In [1]: import numpy as np

In [2]: np.set_printoptions(precision=4, suppress=True, linewidth=160)

In [3]: tidy = lambda a: np.round(a, 4) + 0

In [4]: J = np.load("arr.npy")

In [5]: tidy(J)
Out[5]: 
array([[ 0.0005,  0.0015, -0.0065,  0.0085,  0.0085, -0.0065,  0.0035,  0.0065,  0.0015, -0.0065, -0.0075,  0.0045, -0.0005,  0.0095],
       [ 0.0015,  0.0045, -0.0196,  0.0256,  0.0256, -0.0196,  0.0106,  0.0196,  0.0045, -0.0196, -0.0226,  0.0136, -0.0015,  0.0286],
       [-0.0065, -0.0196,  0.0849, -0.1111, -0.1111,  0.0849, -0.0457, -0.0849, -0.0196,  0.0849,  0.098 , -0.0588,  0.0065, -0.1241],
       [ 0.0085,  0.0256, -0.1111,  0.1452,  0.1452, -0.1111,  0.0598,  0.1111,  0.0256, -0.1111, -0.1281,  0.0769, -0.0085,  0.1623],
       [ 0.0085,  0.0256, -0.1111,  0.1452,  0.1452, -0.1111,  0.0598,  0.1111,  0.0256, -0.1111, -0.1281,  0.0769, -0.0085,  0.1623],
       [-0.0065, -0.0196,  0.0849, -0.1111, -0.1111,  0.0849, -0.0457, -0.0849, -0.0196,  0.0849,  0.098 , -0.0588,  0.0065, -0.1241],
       [ 0.0035,  0.0106, -0.0457,  0.0598,  0.0598, -0.0457,  0.0246,  0.0457,  0.0106, -0.0457, -0.0528,  0.0317, -0.0035,  0.0668],
       [ 0.0065,  0.0196, -0.0849,  0.1111,  0.1111, -0.0849,  0.0457,  0.0849,  0.0196, -0.0849, -0.098 ,  0.0588, -0.0065,  0.1241],
       [ 0.0015,  0.0045, -0.0196,  0.0256,  0.0256, -0.0196,  0.0106,  0.0196,  0.0045, -0.0196, -0.0226,  0.0136, -0.0015,  0.0286],
       [-0.0065, -0.0196,  0.0849, -0.1111, -0.1111,  0.0849, -0.0457, -0.0849, -0.0196,  0.0849,  0.098 , -0.0588,  0.0065, -0.1241],
       [-0.0075, -0.0226,  0.098 , -0.1281, -0.1281,  0.098 , -0.0528, -0.098 , -0.0226,  0.098 ,  0.1131, -0.0678,  0.0075, -0.1432],
       [ 0.0045,  0.0136, -0.0588,  0.0769,  0.0769, -0.0588,  0.0317,  0.0588,  0.0136, -0.0588, -0.0678,  0.0407, -0.0045,  0.0859],
       [-0.0005, -0.0015,  0.0065, -0.0085, -0.0085,  0.0065, -0.0035, -0.0065, -0.0015,  0.0065,  0.0075, -0.0045,  0.0005, -0.0095],
       [ 0.0095,  0.0286, -0.1241,  0.1623,  0.1623, -0.1241,  0.0668,  0.1241,  0.0286, -0.1241, -0.1432,  0.0859, -0.0095,  0.1814]])

In [6]: left, sig, VT = np.linalg.svd(J)

In [7]: V = VT[:(sig > 1e-8).sum()]

In [8]: rng = np.random.default_rng(673918)

In [9]: vec = J[9] + 4 * J[7] + rng.integers(2) * np.eye(14)[8]

In [10]: print(tidy(vec))
[ 0.0196  0.0588 -0.2548  0.3332  0.3332 -0.2548  0.1372  0.2548  0.0588 -0.2548 -0.294   0.1764 -0.0196  0.3724]

In [11]: print(np.linalg.matrix_rank(np.vstack([J, vec])))
1

In [12]: tidy(np.linalg.norm(vec - V.T @ V @ vec))
Out[12]: np.float64(0.0)

In [13]: tidy(np.diag(V.T @ V))
Out[13]: array([0.0005, 0.0045, 0.0849, 0.1452, 0.1452, 0.0849, 0.0246, 0.0849, 0.0045, 0.0849, 0.1131, 0.0407, 0.0005, 0.1814])

In [14]: w, V = np.linalg.eigh(J)

In [15]: vec = np.array([0, 3, -2, 3, -1, 2, 2, 2, 3, -2, 2, 3, 1, 1])

In [16]: print((np.sign(V[:, -1].round(6)) == np.sign(V[0, -1].round(6))).astype(int))
[1 1 0 1 1 0 1 1 1 0 0 1 0 1]

In [17]: tidy(np.abs(J).sum(axis=1).max()), tidy(np.abs(w).max())
Out[17]: (np.float64(1.3749), np.float64(1.0))

In [18]: tidy(np.linalg.eigvalsh(J[1:, 1:]))
Out[18]: array([0.    , 0.    , 0.    , 0.    , 0.    , 0.    , 0.    , 0.    , 0.    , 0.    , 0.    , 0.    , 0.9995])

In [19]: vec = np.array([3, 1, 3, 0, 1, 2, 2, 0, 3, 0, 0, 3, 3, 2])

In [20]: print(tidy(J @ vec))
[ 0.0216  0.0648 -0.2809  0.3673  0.3673 -0.2809  0.1513  0.2809  0.0648 -0.2809 -0.3241  0.1945 -0.0216  0.4106]

In [21]: np.trace(J)
Out[21]: np.float64(1.0)

In [22]: w, V = np.linalg.eigh(J)

In [23]: tidy(w)
Out[23]: array([0., 0., 0., 0., 0., 0., 0., 0., 0., 0., 0., 0., 0., 1.])

In [24]: np.unique(w.round(6) + 0, return_counts=True)[1]
Out[24]: array([13,  1])

In [25]: print((w > 1e-8).sum(), (w < -1e-8).sum())
1 0

In [26]: tidy(np.linalg.eigvalsh(J @ J))
Out[26]: array([0., 0., 0., 0., 0., 0., 0., 0., 0., 0., 0., 0., 0., 1.])

In [27]: tidy(np.abs(V[:, -1]))
Out[27]: array([0.0224, 0.0673, 0.2914, 0.3811, 0.3811, 0.2914, 0.1569, 0.2914, 0.0673, 0.2914, 0.3363, 0.2018, 0.0224, 0.4259])

In [28]: f = np.array([3, 2, 0, 2, 0, 0, 0, 1, 0, 0, 2, 3, 1, 3, 3, 1])

In [29]: feats = f[np.abs(np.subtract.outer(np.arange(16), np.arange(16)))]

In [30]: feats
Out[30]: 
array([[3, 2, 0, 2, 0, 0, 0, 1, 0, 0, 2, 3, 1, 3, 3, 1],
       [2, 3, 2, 0, 2, 0, 0, 0, 1, 0, 0, 2, 3, 1, 3, 3],
       [0, 2, 3, 2, 0, 2, 0, 0, 0, 1, 0, 0, 2, 3, 1, 3],
       [2, 0, 2, 3, 2, 0, 2, 0, 0, 0, 1, 0, 0, 2, 3, 1],
       [0, 2, 0, 2, 3, 2, 0, 2, 0, 0, 0, 1, 0, 0, 2, 3],
       [0, 0, 2, 0, 2, 3, 2, 0, 2, 0, 0, 0, 1, 0, 0, 2],
       [0, 0, 0, 2, 0, 2, 3, 2, 0, 2, 0, 0, 0, 1, 0, 0],
       [1, 0, 0, 0, 2, 0, 2, 3, 2, 0, 2, 0, 0, 0, 1, 0],
       [0, 1, 0, 0, 0, 2, 0, 2, 3, 2, 0, 2, 0, 0, 0, 1],
       [0, 0, 1, 0, 0, 0, 2, 0, 2, 3, 2, 0, 2, 0, 0, 0],
       [2, 0, 0, 1, 0, 0, 0, 2, 0, 2, 3, 2, 0, 2, 0, 0],
       [3, 2, 0, 0, 1, 0, 0, 0, 2, 0, 2, 3, 2, 0, 2, 0],
       [1, 3, 2, 0, 0, 1, 0, 0, 0, 2, 0, 2, 3, 2, 0, 2],
       [3, 1, 3, 2, 0, 0, 1, 0, 0, 0, 2, 0, 2, 3, 2, 0],
       [3, 3, 1, 3, 2, 0, 0, 1, 0, 0, 0, 2, 0, 2, 3, 2],
       [1, 3, 3, 1, 3, 2, 0, 0, 1, 0, 0, 0, 2, 0, 2, 3]])

In [31]: [round(float(np.linalg.det(feats[:i, :i])), 2) + 0 for i in range(1, 17)]
Out[31]: 
[3.0,
 5.0,
 3.0,
 -63.0,
 -405.0,
 -1287.0,
 -3165.0,
 -7448.0,
 -12288.0,
 5504.0,
 252160.0,
 -188416.0,
 140224.0,
 -9672.0,
 -98685.0,
 22407.0]

In [32]: tidy(np.linalg.eigvalsh(feats).min())
Out[32]: np.float64(-5.6925)

In [33]: np.all(np.linalg.eigvalsh(feats) > 0)
Out[33]: np.False_
